$ python -q
>>> import numpy as np
>>> from numpy import linalg as LA
>>> np.set_printoptions(suppress=True, linewidth=140)
>>> E = np.array([[1, 1, 1, 2, 0],
...     [0, 2, 2, 2, -1],
...     [0, 0, 1, 0, -2],
...     [0, 0, 0, 0, 1],
...     [0, 0, 0, 0, -2]])
>>> Uu, s, Vt = LA.svd(E)
>>> np.argmax(s[:-1] / (s[1:] + 1e-6)) + 1
np.int64(4)
>>> B = Uu[:, :4] @ np.diag(s[:4]) @ Vt[:4]
>>> LA.matrix_rank(E, rtol=0.05)
np.int64(4)
>>> print(LA.matrix_rank(B))
4
>>> B.round(1) + 0
array([[ 1.,  1.,  1.,  2.,  0.],
       [ 0.,  2.,  2.,  2., -1.],
       [ 0.,  0.,  1.,  0., -2.],
       [ 0.,  0.,  0.,  0.,  1.],
       [ 0.,  0.,  0.,  0., -2.]])
>>> try:
...     LA.inv(E)
... except LA.LinAlgError as e:
...     print(e)
... 
Singular matrix
>>> LA.lstsq(E[:-1].T, E[-1])[2]
np.int32(4)
>>> print(round(np.trace(LA.pinv(E) @ E), 1))
4.0
>>> np.round(E @ LA.pinv(E) @ E, 1) + 0
array([[ 1.,  1.,  1.,  2.,  0.],
       [ 0.,  2.,  2.,  2., -1.],
       [ 0.,  0.,  1.,  0., -2.],
       [ 0.,  0.,  0.,  0.,  1.],
       [ 0.,  0.,  0.,  0., -2.]])
>>> rng = np.random.default_rng(940052)
>>> mat = rng.normal(size=(27, 3)) + 5 * np.array([2, 0, 2])
>>> mat.round(1) + 0
array([[ 8.9,  1.3,  9.7],
       [ 9.3,  0. , 10.8],
       [11.8, -1.4, 10.1],
       [ 8.4,  0.1, 10.3],
       [10.8,  0.8,  9.3],
       [10.1, -0.4, 10.4],
       [ 8.7,  0.2,  9.9],
       [11.2,  0.4,  9.9],
       [ 8.2,  1.3, 10.4],
       [10.9, -0.8, 10.6],
       [10.7, -1.6,  9.2],
       [10. , -1.1, 11.5],
       [11. ,  0.4, 10.9],
       [10.6,  0.8, 11. ],
       [10.2, -0.9,  9.7],
       [11.7,  0.8,  9.8],
       [ 9.8,  0.5,  9.5],
       [ 9.9, -0.5,  9.7],
       [ 9.1,  1.6, 10.9],
       [ 9. , -1.1, 11.4],
       [ 9.9,  0.9, 10.9],
       [10.8, -0.7, 10.5],
       [11.3,  0.3,  9.2],
       [ 9.9,  0.3, 10.4],
       [ 9.9, -0.9,  9.6],
       [12.2, -0.7, 11.2],
       [10.2,  1.7, 10.2]])
>>> Xc = mat - mat.mean(axis=0)
>>> vecs = LA.svd(Xc)[2][:1]
>>> B = Xc - Xc @ vecs.T @ vecs
>>> np.round(B.std(axis=0), 1)
array([0.5, 0.7, 0.7])
>>> LA.norm(B, axis=1).round(6).argmax()
np.int64(19)
>>> print(np.round(np.cov(Xc @ vecs.T, rowvar=False), 1))
1.3
>>> round(float(LA.norm(B) / LA.norm(Xc)), 1)
0.7
>>> np.round((Xc @ vecs.T).std(axis=0), 1)
array([1.1])
>>> F = np.load("test15.npy")
>>> F
array([[ 0.5,  2. ,  0.7, -1.4,  0. ],
       [-0.1,  5. , -0.1, -0.9, -0.9],
       [-0.5, -4. , -1.8, -0.4,  0.7],
       [-0.3, -5. ,  0.3, -1.1,  0.7],
       [ 2.2, -1. , -0.5,  0.7,  0.5]])
>>> B = F / LA.norm(F, axis=1, keepdims=True)
>>> gram = B @ B.T
>>> gram.round(1)
array([[ 1. ,  0.8, -0.8, -0.6, -0.3],
       [ 0.8,  1. , -0.9, -0.9, -0.5],
       [-0.8, -0.9,  1. ,  0.9,  0.3],
       [-0.6, -0.9,  0.9,  1. ,  0.3],
       [-0.3, -0.5,  0.3,  0.3,  1. ]])
>>> (gram - 2 * np.eye(5)).round(6).argmax(axis=1)
array([1, 0, 3, 2, 2])
>>> np.argwhere(np.triu(np.abs(gram) > 0.95, 1))
array([], shape=(0, 2), dtype=int64)
>>> print(np.round(LA.norm(B, axis=1), 1))
[1. 1. 1. 1. 1.]
>>> (np.abs(gram) > 0.9).astype(int)
array([[1, 0, 0, 0, 0],
       [0, 1, 0, 1, 0],
       [0, 0, 1, 0, 0],
       [0, 1, 0, 1, 0],
       [0, 0, 0, 0, 1]])
